$ ipython --no-banner

In [1]: import numpy as np

In [2]: import numpy.linalg as la

In [3]: np.set_printoptions(precision=2, suppress=True, linewidth=100, legacy="1.25")

In [4]: def tidy(a):
   ...:     return np.round(a, 2) + 0
   ...: 

In [5]: F = np.array([[4, 2, 4, 2], [2, -6, 2, -6], [4, 2, 4, 2], [2, -6, 2, -6]])

In [6]: # rows 0 and 2 are equal

In [7]: print(la.lstsq(F[:-1].T, F[-1])[2])
2

In [8]: print(tidy(np.trace(la.pinv(F) @ F)))
2.0

In [9]: print(tidy(F @ la.pinv(F) @ F))
[[ 4.  2.  4.  2.]
 [ 2. -6.  2. -6.]
 [ 4.  2.  4.  2.]
 [ 2. -6.  2. -6.]]

In [10]: print(la.matrix_power(F, 3))
[[ 288  256  288  256]
 [ 256 -992  256 -992]
 [ 288  256  288  256]
 [ 256 -992  256 -992]]

In [11]: print(F @ F)
[[40 -8 40 -8]
 [-8 80 -8 80]
 [40 -8 40 -8]
 [-8 80 -8 80]]

In [12]: print((F - F.T) / 2)
[[0. 0. 0. 0.]
 [0. 0. 0. 0.]
 [0. 0. 0. 0.]
 [0. 0. 0. 0.]]

In [13]: assert F == F.T
Traceback (most recent call last):
  Cell In[13], line 1
    assert F == F.T
ValueError: The truth value of an array with more than one element is ambiguous. Use a.any() or a.all()


In [14]: print(np.trace(F))
-4

In [15]: print(np.allclose(F @ F.T, F.T @ F))
True

In [16]: print(np.allclose(F, F.T))
True

In [17]: la.determinant(F)
Traceback (most recent call last):
  Cell In[17], line 1
    la.determinant(F)
AttributeError: module 'numpy.linalg' has no attribute 'determinant'


In [18]: print(tidy(np.sort(np.abs(la.eigvals(F)))))
[ 0.    0.    8.77 12.77]

In [19]: rng = np.random.default_rng(6192)

In [20]: idx = rng.permutation(4)

In [21]: print(idx)
[0 2 3 1]

In [22]: M2 = F[idx][:, idx]

In [23]: print(np.trace(M2))
-4

In [24]: print(np.diag(M2))
[ 4  4 -6 -6]

In [25]: print(tidy(la.det(M2)), tidy(la.det(F[idx])))
0.0 0.0

In [26]: print(np.allclose(M2, F))
False

In [27]: print(F.sum(axis=1))
[12 -8 12 -8]

In [28]: print(la.matrix_rank(F))
2

In [29]: la.rank(F)
Traceback (most recent call last):
  Cell In[29], line 1
    la.rank(F)
AttributeError: module 'numpy.linalg' has no attribute 'rank'


In [30]: Uu, s, Vh = la.svd(F)

In [31]: print(tidy(s))
[12.77  8.77  0.    0.  ]

In [32]: M2 = Uu[:, :2] @ np.diag(s[:2]) @ Vh[:2]

In [33]: print(tidy(la.norm(F - M2, 2)), tidy(s[2]))
0.0 0.0

In [34]: print(tidy(np.abs(F - M2).max()))
0.0

In [35]: r0 = np.array([2, 1, 1, 2])

In [36]: E = np.array([np.roll(r0, i) for i in range(4)])

In [37]: print(E)
[[2 1 1 2]
 [2 2 1 1]
 [1 2 2 1]
 [1 1 2 2]]

In [38]: # rank 3

In [39]: ang = np.radians(90)

In [40]: r_ = np.eye(4)

In [41]: r_[1, 1] = r_[2, 2] = np.cos(ang)

In [42]: r_[1, 2], r_[2, 1] = -np.sin(ang), np.sin(ang)

In [43]: print(tidy(r_))
[[ 1.  0.  0.  0.]
 [ 0.  0. -1.  0.]
 [ 0.  1.  0.  0.]
 [ 0.  0.  0.  1.]]

In [44]: M2 = E @ r_.T

In [45]: print(tidy(la.svd(E, compute_uv=False)), tidy(la.svd(M2, compute_uv=False)))
[6.   1.41 1.41 0.  ] [6.   1.41 1.41 0.  ]

In [46]: print(tidy(la.det(r_)), np.trace(r_))
1.0 2.0

In [47]: M2 = E + rng.integers(-2, 3, (4, 3)) @ rng.integers(-2, 3, (3, 4))

In [48]: print(M2)
[[-4  3 -1 -4]
 [ 4  4 -3  1]
 [ 9  6 -3  6]
 [-1 -9  4  0]]

In [49]: print(tidy(la.svd(M2 - E, compute_uv=False)))
[15.06  9.77  4.88  0.  ]

In [50]: print(la.matrix_rank(M2 - E, tol=1e-8))
3

In [51]: print(la.matrix_rank(E, rtol=0.1))
3

In [52]: print([round(float(x), 2) for x in la.svd(E, compute_uv=False)[:3]])
[6.0, 1.41, 1.41]

In [53]: print(np.argsort(-la.norm(E, axis=0).round(6), kind="stable")[:3])
[0 1 2]

In [54]: print(tidy(la.norm(E, 2) / la.norm(E)))
0.95

In [55]: P = np.triu(np.array([[5, 0, 9, 2], [6, 3, 4, 1], [3, 9, 6, 3], [9, 8, 2, 9]]), 1) + np.eye(4)

In [56]: M2 = P @ E @ la.inv(P)

In [57]: print(tidy(np.poly(M2)))
[  1.  -8.  14. -12.   0.]

In [58]: print(la.matrix_rank(M2))
3

In [59]: print(P @ E - E @ P)
[[ 11.  20.   0.   5.]
 [  5.   9. -16.  -3.]
 [  3.   3. -11.  -4.]
 [  0.   0. -13.  -9.]]

In [60]: print(np.trace(M2), np.trace(E))
8.0 8

In [61]: print(np.einsum("ij,ji->", E, E))
36

In [62]: print(tidy(la.det(E[::-1])))
0.0

In [63]: print(tidy(la.eigvals(E)))
[6.+0.j 0.+0.j 1.+1.j 1.-1.j]

In [64]: data = np.load("w.npy")

In [65]: print(data)
[[ 2  0  0]
 [ 1 -1 -1]
 [-3  4  5]
 [ 1 -1 -1]]

In [66]: # row 2 dominates

In [67]: P = data @ la.solve(data.T @ data, data.T)

In [68]: print(tidy(P @ data[:, 0]))
[ 2.  1. -3.  1.]

In [69]: print(tidy(np.diag(P)))
[1.  0.5 1.  0.5]

In [70]: print(np.allclose(P @ P, P))
True

In [71]: print(tidy(np.trace(P)))
3.0

In [72]: print(tidy(P))
[[1.  0.  0.  0. ]
 [0.  0.5 0.  0.5]
 [0.  0.  1.  0. ]
 [0.  0.5 0.  0.5]]
